In [1]: import numpy as np

In [2]: import numpy.linalg as la

In [3]: np.set_printoptions(suppress=True, linewidth=100)

In [4]: J = np.load("w.npy")

In [5]: print(J)
[[ 0  3  3  0 -7  4 -5 -6 10 -6]
 [ 3  0  1  1 -2  2  7  5 -6  4]
 [ 3  1  0  1 -1  3  2  2  0  5]
 [ 0  1  1  4 -5  9  4  4  1  5]
 [-7 -2 -1 -5  4  4  3 -6  2 -2]
 [ 4  2  3  9  4 -4  1  6  6  2]
 [-5  7  2  4  3  1  6 -9 -1  4]
 [-6  5  2  4 -6  6 -9 -6  7 -3]
 [10 -6  0  1  2  6 -1  7 -8 -2]
 [-6  4  5  5 -2  2  4 -3 -2 -2]]

In [6]: # symmetric

In [7]: w, V = la.eigh(J)

In [8]: print((w > 1e-8).sum(), (w < -1e-8).sum())
6 4

In [9]: print(np.round(la.eigvalsh(J + 4 * np.eye(10)), 2))
[-24.54 -11.66  -5.45  -2.84   4.35   4.92  10.45  12.3   22.77  23.71]

In [10]: print(np.round(V.T @ V, 2) + 0)
[[1. 0. 0. 0. 0. 0. 0. 0. 0. 0.]
 [0. 1. 0. 0. 0. 0. 0. 0. 0. 0.]
 [0. 0. 1. 0. 0. 0. 0. 0. 0. 0.]
 [0. 0. 0. 1. 0. 0. 0. 0. 0. 0.]
 [0. 0. 0. 0. 1. 0. 0. 0. 0. 0.]
 [0. 0. 0. 0. 0. 1. 0. 0. 0. 0.]
 [0. 0. 0. 0. 0. 0. 1. 0. 0. 0.]
 [0. 0. 0. 0. 0. 0. 0. 1. 0. 0.]
 [0. 0. 0. 0. 0. 0. 0. 0. 1. 0.]
 [0. 0. 0. 0. 0. 0. 0. 0. 0. 1.]]

In [11]: print(np.round(V @ np.diag(w) @ V.T, 2) + 0)
[[ 0.  3.  3.  0. -7.  4. -5. -6. 10. -6.]
 [ 3.  0.  1.  1. -2.  2.  7.  5. -6.  4.]
 [ 3.  1.  0.  1. -1.  3.  2.  2.  0.  5.]
 [ 0.  1.  1.  4. -5.  9.  4.  4.  1.  5.]
 [-7. -2. -1. -5.  4.  4.  3. -6.  2. -2.]
 [ 4.  2.  3.  9.  4. -4.  1.  6.  6.  2.]
 [-5.  7.  2.  4.  3.  1.  6. -9. -1.  4.]
 [-6.  5.  2.  4. -6.  6. -9. -6.  7. -3.]
 [10. -6.  0.  1.  2.  6. -1.  7. -8. -2.]
 [-6.  4.  5.  5. -2.  2.  4. -3. -2. -2.]]

In [12]: print(np.round(la.eigvalsh(J @ J), 2))
[  0.12   0.84  41.54  46.75  68.97  89.36 245.26 352.28 388.35 814.53]
